$ python3 -q
>>> import numpy as np
>>> np.set_printoptions(precision=3, suppress=True, linewidth=100, sign=" ")
>>> rd = lambda a: np.round(a, 3) + 0
>>> F = np.array([[1.0, 2.0, 0.0, 0.0, 0.0, 0.0, 0.0],
...     [2.0, 2.0, 2.0, 0.0, 0.0, 0.0, 0.0],
...     [0.0, 2.0, 2.0, 2.0, 0.0, 0.0, 0.0],
...     [0.0, 0.0, 2.0, 3.0, 2.0, 0.0, 0.0],
...     [0.0, 0.0, 0.0, 2.0, 2.0, 2.0, 0.0],
...     [0.0, 0.0, 0.0, 0.0, 2.0, 1.0, 2.0],
...     [0.0, 0.0, 0.0, 0.0, 0.0, 2.0, 2.0]])
>>> x = np.array([1, 2, 2, 0, 0, -2, -1])
>>> y = F @ x
>>> print(y)
[ 5. 10.  8.  4. -4. -4. -6.]
>>> print(rd(np.linalg.solve(F.T, F[3])))
[ 0.  0.  0.  1.  0.  0.  0.]
>>> x = np.array([-2, 1, -1, -1, -2, 2, 2])
>>> y = F @ x
>>> c, lr = np.zeros(7), 1 / np.linalg.norm(F, 2) ** 2
>>> for i in range(40):
...     c -= lr * F.T @ (F @ c - y)
...     if i % 10 == 0: print(i, round(np.linalg.norm(F @ c - y), 3))
... 
0 7.577
10 2.103
20 0.948
30 0.504
>>> print(rd(c))
[-1.548  0.786 -1.174 -0.737 -2.146  1.879  2.154]
>>> print(rd(np.linalg.cond(F)))
16.316
>>> w, evecs = np.linalg.eigh(F)
>>> x = np.array([8, 8, 1, 3, 6, 6, 2])
>>> print(rd(np.linalg.eigvalsh(F[1:, 1:])))
[-1.709 -0.613  1.233  3.     4.237  5.851]
>>> print(rd(x @ F @ x / (x @ x)), rd(w[0]), rd(w[-1]))
4.21 -1.768 5.913
>>> print((np.sign(evecs[:, -1].round(6)) == np.sign(evecs[0, -1].round(6))).astype(int))
[ 1  1  1  1  1  1  1]
>>> print(np.abs(F).sum(axis=1).max(), rd(np.abs(w).max()))
7.0 5.913
>>> rng = np.random.default_rng(985362)
>>> z = rng.permutation(7)
>>> out = F[:, z] * rng.choice([-1, 1], 7)
>>> print(out)
[[ 1. -2. -0.  0.  0. -0. -0.]
 [ 2. -2. -2.  0.  0. -0. -0.]
 [ 0. -2. -2.  2.  0. -0. -0.]
 [ 0. -0. -2.  3.  2. -0. -0.]
 [ 0. -0. -0.  2.  2. -2. -0.]
 [ 0. -0. -0.  0.  2. -1. -2.]
 [ 0. -0. -0.  0.  0. -2. -2.]]
>>> U, _, VT = np.linalg.svd(F.T @ out)
>>> print(z)
[ 0  1  2  3  4  5  6]
